% python3 -q
>>> import numpy as np
>>> np.set_printoptions(suppress=True, linewidth=200)
>>> def tidy(a):
...     return np.round(a, 2) + 0
... 
>>> E = np.loadtxt("w.csv", delimiter=",")
>>> print(E)
[[ -0.4  -1.4   0.   -1.2  -1.3   1.5  -1.4   0.6  -0.1  -0.4  11. ]
 [  0.9   0.5   0.9   0.3  -0.4  -1.1  -0.2   0.1   1.6  -0.8 -12. ]
 [  0.    0.   -0.4   0.6   0.7  -0.2  -1.7   1.2  -0.6   1.1   0. ]
 [ -2.1   0.2  -0.8   0.1   0.6  -0.3  -0.4  -0.2  -0.5   0.2  -3. ]
 [  0.9  -0.5  -1.9  -1.6  -0.1   1.3  -1.    0.5   0.2  -0.6  14. ]
 [  1.3  -0.2   0.7   0.4   0.9   0.    0.6   1.2  -1.2   0.   -9. ]
 [  0.1  -0.6  -0.2  -1.5   0.7   0.3   0.5  -1.3  -0.7  -0.5   0. ]
 [  1.    1.2   0.2  -1.1   0.4  -0.1   1.    0.4  -1.5  -1.8  14. ]
 [  0.   -0.4  -0.8   1.2  -0.9   0.7   0.7  -0.2   1.2  -0.9 -15. ]]
>>> B = E / np.sqrt((E ** 2).mean(axis=1, keepdims=True))
>>> print(np.linalg.matrix_rank(B) == np.linalg.matrix_rank(E))
True
>>> t = np.radians(45)
>>> R = np.eye(11)
>>> R[2, 2] = R[8, 8] = np.cos(t)
>>> R[2, 8], R[8, 2] = -np.sin(t), np.sin(t)
>>> print(tidy(R))
[[ 1.    0.    0.    0.    0.    0.    0.    0.    0.    0.    0.  ]
 [ 0.    1.    0.    0.    0.    0.    0.    0.    0.    0.    0.  ]
 [ 0.    0.    0.71  0.    0.    0.    0.    0.   -0.71  0.    0.  ]
 [ 0.    0.    0.    1.    0.    0.    0.    0.    0.    0.    0.  ]
 [ 0.    0.    0.    0.    1.    0.    0.    0.    0.    0.    0.  ]
 [ 0.    0.    0.    0.    0.    1.    0.    0.    0.    0.    0.  ]
 [ 0.    0.    0.    0.    0.    0.    1.    0.    0.    0.    0.  ]
 [ 0.    0.    0.    0.    0.    0.    0.    1.    0.    0.    0.  ]
 [ 0.    0.    0.71  0.    0.    0.    0.    0.    0.71  0.    0.  ]
 [ 0.    0.    0.    0.    0.    0.    0.    0.    0.    1.    0.  ]
 [ 0.    0.    0.    0.    0.    0.    0.    0.    0.    0.    1.  ]]
>>> B = E @ R.T
>>> print(np.allclose(np.linalg.norm(E, axis=1), np.linalg.norm(B, axis=1)))
True
>>> arr = np.load("out19.npy")
>>> print(arr)
[[1 0 0 0 0 0 0 0 0 0 0 0]
 [0 1 0 0 0 0 0 0 0 0 0 0]
 [5 6 1 0 0 0 0 0 0 0 0 0]
 [9 9 8 1 0 0 0 0 0 0 0 0]
 [1 1 6 7 1 0 0 0 0 0 0 0]
 [7 8 2 7 4 1 0 0 0 0 0 0]
 [9 4 1 7 0 4 1 0 0 0 0 0]
 [3 6 1 6 4 3 1 1 0 0 0 0]
 [1 8 0 6 7 9 6 6 1 0 0 0]
 [7 9 9 6 2 8 9 0 6 1 0 0]
 [3 5 5 2 4 4 9 9 3 2 1 0]
 [5 0 2 8 2 0 3 8 6 6 8 1]]
>>> # triangular
>>> print(tidy(np.linalg.norm(arr, 2) / np.linalg.norm(arr)))
0.81
>>> print(np.linalg.cond(arr) > 100)
True
>>> print([round(float(x), 2) for x in np.linalg.svd(arr, compute_uv=False)[:3]])
[37.44, 17.0, 13.59]
>>> print(np.argsort(-np.linalg.norm(arr, axis=0).round(6), kind="stable")[:3])
[1 0 3]
>>> print(np.prod(np.diag(arr)), tidy(np.linalg.det(arr)))
1 1.0
>>> print(arr @ arr)
[[  1   0   0   0   0   0   0   0   0   0   0   0]
 [  0   1   0   0   0   0   0   0   0   0   0   0]
 [ 10  12   1   0   0   0   0   0   0   0   0   0]
 [ 58  66  16   1   0   0   0   0   0   0   0   0]
 [ 95 101  68  14   1   0   0   0   0   0   0   0]
 [ 91  95  84  42   8   1   0   0   0   0   0   0]
 [114 109  66  42  16   8   1   0   0   0   0   0]
 [ 99 104  81  68  20  10   2   1   0   0   0   0]
 [198 209 120 202  74  60  18  12   1   0   0   0]
 [258 276 103 181  78 106  54  36  12   1   0   0]
 [206 226  94 207  85 114  63  36  18   4   1   0]
 [217 288 185 187 122 170 176 124  72  28  16   1]]
>>> print(np.linalg.matrix_rank(arr - arr[0, 0] * np.eye(12)))
10
>>> feats = np.load("run13.npy")
>>> print(feats)
[[ 0.3 -0.9 -1.2 -0.9  0.4 -1.7  2.3  0.5  0.9]
 [ 0.8 -0.2  1.   0.  -0.7 -0.5  0.6  0.8  0.2]
 [-0.2  0.2 -0.5  0.6 -1.  -1.6  1.5 -0.3  0.4]
 [-0.1  1.2  2.4  0.4  1.6 -1.   0.6 -0.2  0.7]
 [-0.5  0.7 -0.2 -0.2  0.  -1.   0.8 -1.9 -0.4]
 [ 0.  -1.1  0.8 -1.  -0.9 -0.2  2.5  2.  -1.3]
 [-0.5 -0.4 -0.2 -0.1 -0.6 -0.1  0.6 -0.8  0.4]
 [-0.5 -2.2  0.9  0.2 -0.6 -0.1 -0.5  0.6 -0.3]
 [-0.8  0.2 -2.4  0.2 -0.2 -1.3  0.8 -0.8 -1. ]
 [-1.1  0.5  0.4  1.2  1.3 -0.7  0.  -0.7 -0.3]
 [ 0.  -0.3  0.   0.2  0.3  0.6 -1.3 -0.5  0. ]
 [-0.4 -1.3 -0.3  0.7  1.5  0.1  0.3  1.9 -1.1]
 [ 0.2 -0.6  0.5  1.3  0.1  0.2 -2.3  1.1  0.3]
 [ 0.8 -1.6  0.  -1.6  1.1  0.5 -0.7 -0.7  0.3]]
>>> print(tidy(feats.mean(axis=0)))
[-0.14 -0.41  0.09  0.07  0.16 -0.49  0.37  0.07 -0.09]
>>> np.zeros(14, 9)
Traceback (most recent call last):
  File "<python-input-27>", line 1, in <module>
    np.zeros(14, 9)
    ~~~~~~~~^^^^^^^
TypeError: Cannot interpret '9' as a data type
>>> print(tidy(feats.sum(axis=1)))
[-0.3  2.  -0.9  5.6 -2.7  0.8 -1.7 -2.5 -5.3  0.6 -1.   1.4  0.8 -1.9]
>>> print(tidy(np.diff(feats, axis=0)))
[[ 0.5  0.7  2.2  0.9 -1.1  1.2 -1.7  0.3 -0.7]
 [-1.   0.4 -1.5  0.6 -0.3 -1.1  0.9 -1.1  0.2]
 [ 0.1  1.   2.9 -0.2  2.6  0.6 -0.9  0.1  0.3]
 [-0.4 -0.5 -2.6 -0.6 -1.6  0.   0.2 -1.7 -1.1]
 [ 0.5 -1.8  1.  -0.8 -0.9  0.8  1.7  3.9 -0.9]
 [-0.5  0.7 -1.   0.9  0.3  0.1 -1.9 -2.8  1.7]
 [ 0.  -1.8  1.1  0.3  0.   0.  -1.1  1.4 -0.7]
 [-0.3  2.4 -3.3  0.   0.4 -1.2  1.3 -1.4 -0.7]
 [-0.3  0.3  2.8  1.   1.5  0.6 -0.8  0.1  0.7]
 [ 1.1 -0.8 -0.4 -1.  -1.   1.3 -1.3  0.2  0.3]
 [-0.4 -1.  -0.3  0.5  1.2 -0.5  1.6  2.4 -1.1]
 [ 0.6  0.7  0.8  0.6 -1.4  0.1 -2.6 -0.8  1.4]
 [ 0.6 -1.  -0.5 -2.9  1.   0.3  1.6 -1.8  0. ]]
>>> print(tidy(np.linalg.norm(feats)))
10.54
